$ python3 -q
>>> import numpy as np
>>> import numpy.linalg as la
>>> np.set_printoptions(precision=4, suppress=True, linewidth=160)
>>> W0 = np.loadtxt("block12.csv", delimiter=",")
>>> W0
array([[-1.,  3., -3.,  2.,  0.,  0.,  0.,  4.,  0.,  0.],
       [ 4.,  5., -1., -5.,  0.,  0.,  0.,  0.,  0.,  0.],
       [ 2., -1.,  5., -4.,  0.,  0.,  0., -2.,  0.,  0.],
       [ 0., -4., -3.,  0.,  0.,  0.,  0.,  0.,  0.,  0.],
       [ 0.,  0.,  0.,  0.,  2.,  0., -4.,  0.,  0.,  2.],
       [ 0.,  0.,  0.,  0., -2., -3., -3.,  0.,  4., -3.],
       [ 0.,  0.,  0.,  0., -5.,  4.,  3.,  0.,  4., -2.],
       [ 5.,  0., -4., -1.,  0.,  0.,  0., -1.,  0.,  0.],
       [ 0.,  0.,  0.,  0.,  3., -1., -1.,  0.,  5., -5.],
       [ 0.,  0.,  0.,  0.,  4., -2.,  3.,  0.,  4., -2.]])
>>> other = la.inv(W0)
>>> round(float(la.cond(W0)), 4)
7.9773
>>> (np.abs(other) > 1e-9).astype(int)
array([[1, 1, 1, 1, 0, 0, 0, 1, 0, 0],
       [1, 1, 1, 1, 0, 0, 0, 1, 0, 0],
       [1, 1, 1, 1, 0, 0, 0, 1, 0, 0],
       [1, 1, 1, 1, 0, 0, 0, 1, 0, 0],
       [0, 0, 0, 0, 1, 1, 1, 0, 1, 1],
       [0, 0, 0, 0, 1, 1, 1, 0, 1, 1],
       [0, 0, 0, 0, 1, 1, 1, 0, 1, 1],
       [1, 1, 1, 1, 0, 0, 0, 1, 0, 0],
       [0, 0, 0, 0, 1, 1, 1, 0, 1, 1],
       [0, 0, 0, 0, 1, 1, 1, 0, 1, 1]])
>>> np.round(la.det(W0) * la.det(other), 4)
np.float64(1.0)
>>> np.round(la.inv(other), 4) + 0
array([[-1.,  3., -3.,  2.,  0.,  0.,  0.,  4.,  0.,  0.],
       [ 4.,  5., -1., -5.,  0.,  0.,  0.,  0.,  0.,  0.],
       [ 2., -1.,  5., -4.,  0.,  0.,  0., -2.,  0.,  0.],
       [ 0., -4., -3.,  0.,  0.,  0.,  0.,  0.,  0.,  0.],
       [ 0.,  0.,  0.,  0.,  2.,  0., -4.,  0.,  0.,  2.],
       [ 0.,  0.,  0.,  0., -2., -3., -3.,  0.,  4., -3.],
       [ 0.,  0.,  0.,  0., -5.,  4.,  3.,  0.,  4., -2.],
       [ 5.,  0., -4., -1.,  0.,  0.,  0., -1.,  0.,  0.],
       [ 0.,  0.,  0.,  0.,  3., -1., -1.,  0.,  5., -5.],
       [ 0.,  0.,  0.,  0.,  4., -2.,  3.,  0.,  4., -2.]])
>>> np.round(W0 @ other, 4) + 0
array([[1., 0., 0., 0., 0., 0., 0., 0., 0., 0.],
       [0., 1., 0., 0., 0., 0., 0., 0., 0., 0.],
       [0., 0., 1., 0., 0., 0., 0., 0., 0., 0.],
       [0., 0., 0., 1., 0., 0., 0., 0., 0., 0.],
       [0., 0., 0., 0., 1., 0., 0., 0., 0., 0.],
       [0., 0., 0., 0., 0., 1., 0., 0., 0., 0.],
       [0., 0., 0., 0., 0., 0., 1., 0., 0., 0.],
       [0., 0., 0., 0., 0., 0., 0., 1., 0., 0.],
       [0., 0., 0., 0., 0., 0., 0., 0., 1., 0.],
       [0., 0., 0., 0., 0., 0., 0., 0., 0., 1.]])
